In [1]: import numpy as np

In [2]: import numpy.linalg as la

In [3]: np.set_printoptions(precision=1, suppress=True, linewidth=100, sign=" ")

In [4]: feats = np.loadtxt("case18.csv", delimiter=",")

In [5]: print(feats)
[[-1.1  0.1  1.9]
 [-1.   1.2 -0.6]
 [-1.   0.1  1.8]
 [ 0.   0.3 -0.8]
 [-1.3  0.3  1.9]
 [ 2.1 -1.1 -2.6]
 [ 1.  -1.4  0.4]
 [ 2.1 -0.8 -2.5]
 [-1.1  0.1  2. ]
 [ 2.3 -1.  -1.9]
 [-1.1  1.2 -0.6]
 [ 0.1 -0.3  0.7]
 [-1.2  1.   0.2]
 [ 1.2 -0.7 -0.8]
 [ 1.2 -0.7 -0.7]
 [-2.   0.8  2.6]
 [ 0.9 -0.3 -1.4]
 [-1.1  1.   0. ]
 [ 1.1 -1.  -0.1]
 [-0.1 -0.7  1.1]
 [-0.1 -0.7  1.1]]

In [6]: D = la.norm(feats[:, None] - feats[None], axis=-1)

In [7]: print(la.norm(feats - feats.mean(axis=0), axis=1))
[ 2.2  1.8  2.   1.   2.3  3.5  1.6  3.4  2.2  3.1  1.9  0.6  1.7  1.6  1.5  3.4  1.7  1.6  1.4
  1.2  1.2]

In [8]: print(D.shape)
(21, 21)

In [9]: print(D.mean(axis=1).argmax())
5

In [10]: print(la.matrix_rank(D ** 2))
5

In [11]: print(D[1].round(6).argsort(kind="stable")[:4])
[  1  10  17  12]

In [12]: proj = feats @ la.solve(feats.T @ feats, feats.T)

In [13]: print(np.allclose(proj @ proj, proj))
True

In [14]: print(np.round(np.diag(proj), 1) + 0)
[ 0.1  0.2  0.1  0.   0.1  0.4  0.3  0.2  0.1  0.3  0.2  0.1  0.1  0.1  0.1  0.2  0.1  0.1  0.1
  0.2  0.2]

In [15]: print(np.round(proj @ feats[:, 0], 1) + 0)
[-1.1 -1.  -1.   0.  -1.3  2.1  1.   2.1 -1.1  2.3 -1.1  0.1 -1.2  1.2  1.2 -2.   0.9 -1.1  1.1
 -0.1 -0.1]

In [16]: t3 = np.stack([feats, 5 * feats, feats[::-1]])

In [17]: print(la.norm(t3, axis=(1, 2)))
[  9.6  48.2   9.6]

In [18]: print(np.einsum("bij,cij->bc", t3, t3))
[[  93.1  465.5  -13.2]
 [ 465.5 2327.5  -66. ]
 [ -13.2  -66.    93.1]]

In [19]: print((t3 @ feats.T).shape)
(3, 21, 21)

In [20]: print(t3.shape)
(3, 21, 3)

In [21]: print(la.matrix_rank(t3.reshape(3, -1)))
2

In [22]: print(la.matrix_rank(t3))
[ 3  3  3]

In [23]: basis = feats[[11, 15]].astype(float)

In [24]: for _ in range(5):
    ...:     labels = la.norm(feats[:, None] - basis, axis=-1).argmin(axis=1)
    ...:     basis = np.array([feats[labels == j].mean(axis=0) for j in range(2)])
    ...: 

In [25]: print(labels)
[ 1  1  1  0  1  0  0  0  1  0  1  1  1  0  0  1  0  1  0  1  1]

In [26]: print(np.abs(basis[1] - basis[0]).argmax())
0

In [27]: print(basis[1] - basis[0])
[-2.2  1.1  2.2]

In [28]: print(basis)
[[ 1.3 -0.7 -1.2]
 [-0.9  0.3  1. ]]

In [29]: Uu, s, VT = la.svd(basis)

In [30]: print(np.argmax(s[:-1] / (s[1:] + 1e-6)) + 1)
1

In [31]: other = Uu[:, :1] @ np.diag(s[:1]) @ VT[:1]

In [32]: print(np.round(np.abs(basis - other).max(), 1))
0.1

In [33]: W0 = np.load("block14.npy")

In [34]: print(W0)
[[ 0 -1  2  0]
 [ 0  0  0  1]
 [ 0  0  0 -3]
 [ 0  0  0  0]]

In [35]: rng = np.random.default_rng(98280)

In [36]: labels = rng.permutation(4)

In [37]: print(labels)
[ 0  2  3  1]

In [38]: other = W0[labels][:, labels]

In [39]: print(np.diag(other))
[ 0  0  0  0]

In [40]: x = np.array([1, 2, 1, 0])

In [41]: h1 = np.maximum(W0 @ x, 0)

In [42]: print(h1)
[ 0  0  0  0]

In [43]: print(np.maximum(W0 @ x, 0) - np.maximum(-W0 @ x, 0))
[ 0  0  0  0]

In [44]: print(np.flatnonzero(h1 > 1e-9))
[]

In [45]: print(np.maximum(W0 @ (3 * x), 0))
[ 0  0  0  0]

In [46]: print(W0 * (h1 > 1e-9)[:, None])
[[ 0  0  0  0]
 [ 0  0  0  0]
 [ 0  0  0  0]
 [ 0  0  0  0]]

In [47]: print(W0.T @ h1)
[ 0  0  0  0]

In [48]: print(round(float(la.det(W0.T)), 1))
0.0

In [49]: print(np.round(la.eigvals(W0).sum().real, 1))
0.0

In [50]: print(np.kron(np.eye(2, dtype=int), W0))
[[ 0 -1  2  0  0  0  0  0]
 [ 0  0  0  1  0  0  0  0]
 [ 0  0  0 -3  0  0  0  0]
 [ 0  0  0  0  0  0  0  0]
 [ 0  0  0  0  0 -1  2  0]
 [ 0  0  0  0  0  0  0  1]
 [ 0  0  0  0  0  0  0 -3]
 [ 0  0  0  0  0  0  0  0]]

In [51]: print(np.einsum("ii->", W0))
0

In [52]: rk = la.matrix_rank(W0)

In [53]: print(rk)
2

In [54]: N = la.svd(W0)[2][rk:].T

In [55]: print(la.matrix_rank(W0.T @ W0), la.matrix_rank(W0 @ W0.T))
2 2

In [56]: print(N.shape)
(4, 2)

In [57]: print([int(la.matrix_rank(W0[:, :j + 1])) for j in range(4)])
[0, 1, 1, 2]

In [58]: f = np.array([-4, 5, -4])

In [59]: mat = np.outer(rng.normal(size=13), f) + 0.3 * rng.normal(size=(13, 3))

In [60]: print(mat.round(1) + 0)
[[-2.4  3.4 -2.6]
 [ 3.  -3.8  3.1]
 [-2.8  3.8 -2.8]
 [ 4.6 -5.3  4.7]
 [-1.1  1.4 -1.3]
 [ 2.6 -3.2  2.7]
 [-4.4  5.4 -3.8]
 [-5.   5.4 -5.1]
 [-8.3 10.1 -8.6]
 [-3.7  5.4 -3.8]
 [-5.4  6.2 -4.9]
 [-1.4  1.8 -1.3]
 [ 0.3  0.   0.3]]

In [61]: print(round(np.log10(la.cond(mat))))
2

In [62]: print(la.matrix_rank(mat, rtol=0.1))
1

In [63]: print(np.abs(la.svd(mat)[2][-1]))
[ 0.7  0.1  0.7]

In [64]: cov = np.cov(mat, rowvar=False)

In [65]: print(np.corrcoef(mat.T))
[[ 1. -1.  1.]
 [-1.  1. -1.]
 [ 1. -1.  1.]]

In [66]: print(cov)
[[ 13.8 -16.5  13.8]
 [-16.5  20.  -16.6]
 [ 13.8 -16.6  14. ]]

In [67]: print(cov.shape)
(3, 3)

In [68]: print(np.round(la.eigvalsh(cov)[::-1], 1) + 0)
[ 47.6   0.1   0. ]

In [69]: print(mat.std(axis=0))
[ 3.6  4.3  3.6]

In [70]: def softmax(z):
    ...:     e = np.exp(z - z.max(axis=-1, keepdims=True))
    ...:     return e / e.sum(axis=-1, keepdims=True)
    ...: 

In [71]: print(np.round(softmax(10 * mat[6]), 1) + 0)
[ 0.  1.  0.]

In [72]: print(softmax(mat).sum(axis=1))
[ 1.  1.  1.  1.  1.  1.  1.  1.  1.  1.  1.  1.  1.]

In [73]: print(np.round(softmax(mat[6] + 3), 1) + 0)
[ 0.  1.  0.]

In [74]: print(np.round(softmax(mat[6]), 1) + 0)
[ 0.  1.  0.]

In [75]: S = mat @ mat.T / np.sqrt(3)

In [76]: print(softmax(S).round(6).argmax(axis=1))
[ 8  3  8  3  8  3  8  8  8  8  8  8  3]

In [77]: print(softmax(S)[6] @ mat)
[-8.3 10.1 -8.6]

In [78]: Uu, s, VT = la.svd(mat)

In [79]: print(np.argmax(s[:-1] / (s[1:] + 1e-6)) + 1)
1

In [80]: print(s)
[ 27.    1.1   0.7]

In [81]: other = Uu[:, :1] @ np.diag(s[:1]) @ VT[:1]

In [82]: print(la.matrix_rank(other))
1

In [83]: print(np.round(la.norm(mat - other, 2), 1), round(s[1], 1))
1.1 1.1

In [84]: print(la.matrix_rank(mat, rtol=0.05))
1

In [85]: print(round(float(la.norm(mat - other) / la.norm(mat)), 1))
0.0

In [86]: labels = mat[:, 1] > np.median(mat[:, 1])

In [87]: f = mat[labels].mean(axis=0) - mat[~labels].mean(axis=0)

In [88]: print(labels.astype(int))
[ 0  0  1  0  0  0  1  1  1  1  1  0  0]

In [89]: print(f)
[-5.7  6.9 -5.6]

In [90]: print(((mat - mat.mean(axis=0)) @ f > 0).astype(int))
[ 1  0  1  0  0  0  1  1  1  1  1  0  0]

In [91]: print(round(float((((mat - mat.mean(axis=0)) @ f > 0) == labels).mean()), 1))
0.9

In [92]: other = np.array([[-1, 1, -2], [-2, 0, 2], [0, 2, 0]])

In [93]: basis = np.array([[-1]])

In [94]: E = np.block([[other, np.zeros((3, 1))], [np.zeros((1, 3)), basis]])

In [95]: print(E)
[[-1.  1. -2.  0.]
 [-2.  0.  2.  0.]
 [ 0.  2.  0.  0.]
 [ 0.  0.  0. -1.]]

In [96]: print(round(float(la.det(E[::-1])), 1))
-12.0

In [97]: print(la.eigvals(E))
[-1.6+1.6j -1.6-1.6j  2.3+0.j  -1. +0.j ]

In [98]: print(np.einsum("ij,ji->", E, E))
6.0

In [99]: x = np.array([7, 1, 6, 1])

In [100]: rhs = E @ x

In [101]: print(rhs)
[-18.  -2.   2.  -1.]

In [102]: print(la.solve(E.T, E[0]))
[ 1. -0.  0. -0.]

In [103]: print(la.solve(E, rhs + E[:, 0]))
[ 8.  1.  6.  1.]

In [104]: print(la.solve(E, rhs))
[ 7.  1.  6.  1.]

In [105]: print(la.solve(E, E[:, 3]))
[-0.  0. -0.  1.]

In [106]: J = np.load("m.npy")

In [107]: print(J)
[[ 3 -1  2]
 [ 4 -3  4]
 [ 7 -5  4]
 [ 9 -2  7]
 [ 9 -2  9]
 [ 9  0  8]
 [10 -2 11]
 [ 7 -3 12]
 [ 6  0 12]
 [ 8 -3 15]
 [ 5 -5 14]
 [ 3 -4 11]
 [ 4 -2  9]
 [ 1 -2  6]
 [ 1 -3  7]
 [ 3 -5 10]
 [ 1 -5 10]
 [ 3 -5  8]
 [ 2 -6 11]
 [ 2 -9 13]]

In [108]: labels = J[:, 1] > np.median(J[:, 1])

In [109]: f = J[labels].mean(axis=0) - J[~labels].mean(axis=0)

In [110]: print(np.argsort(-np.abs(f).round(6), kind="stable"))
[ 1  0  2]

In [111]: x = np.array([-4, 7, -1])

In [112]: rhs = J @ x

In [113]: print(np.round(la.pinv(J) @ J, 1) + 0)
[[ 1.  0.  0.]
 [ 0.  1.  0.]
 [ 0.  0.  1.]]

In [114]: print(rhs)
[-21 -41 -67 -57 -59 -44 -65 -61 -36 -68 -69 -51 -39 -24 -32 -57 -49 -55 -61 -84]

In [115]: print(la.solve(J.T @ J, J.T @ rhs))
[-4.  7. -1.]

In [116]: try:
     ...:     la.solve(J, rhs)
     ...: except la.LinAlgError as e:
     ...:     print(repr(e))
     ...: 
LinAlgError('Last 2 dimensions of the array must be square')

In [117]: rhs = rhs + 0.1 * rng.normal(size=20)

In [118]: print(rhs)
[-21.1 -41.  -66.9 -56.9 -59.  -44.1 -64.9 -61.1 -36.  -68.  -69.  -51.1 -39.1 -24.1 -32.1 -57.
 -48.9 -55.  -60.9 -84. ]

In [119]: b, *_ = la.lstsq(J, rhs)

In [120]: print(np.round(J.T @ (rhs - J @ b), 1) + 0)
[ 0.  0.  0.]

In [121]: print(np.round(la.norm(rhs - J @ b), 1))
0.3

In [122]: cov = J.T @ J

In [123]: print(la.matrix_rank(cov))
3

In [124]: print(np.allclose(cov, cov.T))
True

In [125]: print((J @ J.T).shape)
(20, 20)

In [126]: print(np.trace(cov), (J ** 2).sum())
2861 2861

In [127]: f = np.array([1, -2, -5])

In [128]: print(np.correlate(J[2], J[3], "full"))
[ 49 -49 101 -53  36]

In [129]: print(np.convolve(J[2], f))
[  7 -19 -21  17 -20]

In [130]: labels = rng.permutation(4)

In [131]: other = E[:, labels] * rng.choice([-1, 1], 4)

In [132]: print(other)
[[ 1.  2.  1. -0.]
 [ 0. -2.  2. -0.]
 [ 2. -0. -0. -0.]
 [ 0. -0. -0.  1.]]

In [133]: Uu, _, VT = la.svd(E.T @ other)

In [134]: print(np.round(Uu @ VT, 1) + 0)
[[ 0.  0. -1.  0.]
 [ 1.  0.  0.  0.]
 [ 0. -1.  0.  0.]
 [ 0.  0.  0. -1.]]

In [135]: print(np.round(la.lstsq(E, other)[0], 1) + 0)
[[ 0.  0. -1.  0.]
 [ 1.  0.  0.  0.]
 [ 0. -1.  0.  0.]
 [ 0.  0.  0. -1.]]
